In [1]: import numpy as np

In [2]: import numpy.linalg as la

In [3]: np.set_printoptions(precision=2, suppress=True, linewidth=120)

In [4]: F = np.load("dump.npy")

In [5]: F
Out[5]: 
array([[ 0.74,  1.74,  2.32,  0.12,  0.16],
       [-0.81,  1.09,  1.21,  0.02, -2.38],
       [-1.4 , -0.18, -0.49, -0.06, -2.6 ],
       [-1.22,  0.43,  0.3 , -0.02, -2.69],
       [ 0.13,  1.74,  2.21,  0.09, -1.03],
       [ 0.36, -1.51, -1.82, -0.06,  1.81],
       [-1.32, -1.17, -1.72, -0.11, -1.71],
       [-0.89, -1.67, -2.27, -0.12, -0.51],
       [ 1.43,  0.54,  0.95,  0.08,  2.4 ],
       [ 1.43,  0.38,  0.74,  0.07,  2.5 ],
       [ 1.38,  1.  ,  1.52,  0.1 ,  1.95],
       [-0.46,  1.43,  1.71,  0.05, -1.95],
       [-0.71,  1.2 ,  1.37,  0.03, -2.27],
       [-0.43,  1.46,  1.75,  0.06, -1.9 ],
       [-0.16,  1.63,  2.01,  0.08, -1.51],
       [ 1.23, -0.4 , -0.27,  0.03,  2.69]])

In [6]: f = np.array([0, 2, 2])

In [7]: np.correlate(F[13], F[7], "full")
Out[7]: array([ 0.22, -0.7 , -0.1 , -2.83, -5.06, -4.13,  2.65,  3.13,  1.7 ])

In [8]: np.convolve(F[13], f)
Out[8]: array([ 0.  , -0.85,  2.07,  6.42,  3.61, -3.69, -3.81])

In [9]: np.cross(F[13, :3], F[7, :3])
Out[9]: array([-0.38, -2.53,  2.02])

In [10]: np.polyval(f, F[13])
Out[10]: array([ 1.15,  4.92,  5.5 ,  2.12, -1.81])

In [11]: la.cond(F) > 100
Out[11]: np.True_

In [12]: np.argsort(-la.norm(F, axis=0).round(6), kind="stable")[:3]
Out[12]: array([4, 2, 1])

In [13]: round(float(la.norm(F, 2) / la.norm(F)), 2)
Out[13]: 0.77

In [14]: la.matrix_rank(F, rtol=0.1)
Out[14]: np.int64(2)

In [15]: f, v = F[4], F[0]

In [16]: round(f @ v, 2)
Out[16]: np.float64(8.09)

In [17]: round(float(f @ f), 2)
Out[17]: 9.0

In [18]: pr = (f @ v) / (f @ f) * f

In [19]: v - pr
Out[19]: array([0.62, 0.17, 0.34, 0.03, 1.09])

In [20]: round(la.norm(f + v) ** 2 + la.norm(f - v) ** 2, 2)
Out[20]: np.float64(36.0)

In [21]: Xs = F - F.mean(axis=0)

In [22]: U, sig, Vh = la.svd(Xs, full_matrices=False)

In [23]: np.searchsorted(np.cumsum(sig ** 2) / (sig ** 2).sum(), 0.9) + 1
Out[23]: np.int64(2)

In [24]: np.round(Xs.mean(axis=0), 2) + 0
Out[24]: array([0., 0., 0., 0., 0.])

In [25]: np.round(Vh[0] * np.sign(Vh[0, np.abs(Vh[0]).argmax()]), 2) + 0
Out[25]: array([ 0.38, -0.2 , -0.17,  0.  ,  0.89])

In [26]: K = np.load("run11.npy")

In [27]: K
Out[27]: 
array([[-0.8 ,  0.5 , -0.7 , -0.6 ],
       [-0.2 , -0.5 ,  0.5 , -0.5 ],
       [ 1.5 , -0.6 , -0.4 ,  1.2 ],
       [-0.1 ,  1.  ,  0.1 ,  0.8 ],
       [ 0.9 , -0.6 , -0.2 , -0.3 ],
       [-0.5 ,  0.  ,  0.1 , -0.2 ],
       [-0.36,  0.31, -0.26, -0.1 ],
       [-1.  ,  0.2 , -0.7 ,  1.  ],
       [ 0.9 , -0.1 , -0.5 ,  0.7 ],
       [ 1.3 , -1.1 ,  0.3 ,  0.1 ]])

In [28]: def softmax(z):
    ...:     e = np.exp(z - z.max(axis=-1, keepdims=True))
    ...:     return e / e.sum(axis=-1, keepdims=True)
    ...: 

In [29]: softmax(K[1])
Out[29]: array([0.22, 0.16, 0.45, 0.16])

In [30]: att = K @ K.T / np.sqrt(4)

In [31]: softmax(att + np.triu(np.full(att.shape, -np.inf), 1))
Out[31]: 
array([[1.  , 0.  , 0.  , 0.  , 0.  , 0.  , 0.  , 0.  , 0.  , 0.  ],
       [0.39, 0.61, 0.  , 0.  , 0.  , 0.  , 0.  , 0.  , 0.  , 0.  ],
       [0.04, 0.07, 0.89, 0.  , 0.  , 0.  , 0.  , 0.  , 0.  , 0.  ],
       [0.2 , 0.13, 0.22, 0.45, 0.  , 0.  , 0.  , 0.  , 0.  , 0.  ],
       [0.11, 0.17, 0.32, 0.1 , 0.3 , 0.  , 0.  , 0.  , 0.  , 0.  ],
       [0.21, 0.19, 0.1 , 0.16, 0.14, 0.2 , 0.  , 0.  , 0.  , 0.  ],
       [0.2 , 0.13, 0.1 , 0.16, 0.11, 0.15, 0.16, 0.  , 0.  , 0.  ],
       [0.13, 0.06, 0.08, 0.15, 0.05, 0.1 , 0.11, 0.31, 0.  , 0.  ],
       [0.05, 0.06, 0.28, 0.1 , 0.12, 0.06, 0.07, 0.09, 0.18, 0.  ],
       [0.02, 0.07, 0.23, 0.03, 0.15, 0.04, 0.04, 0.03, 0.11, 0.27]])
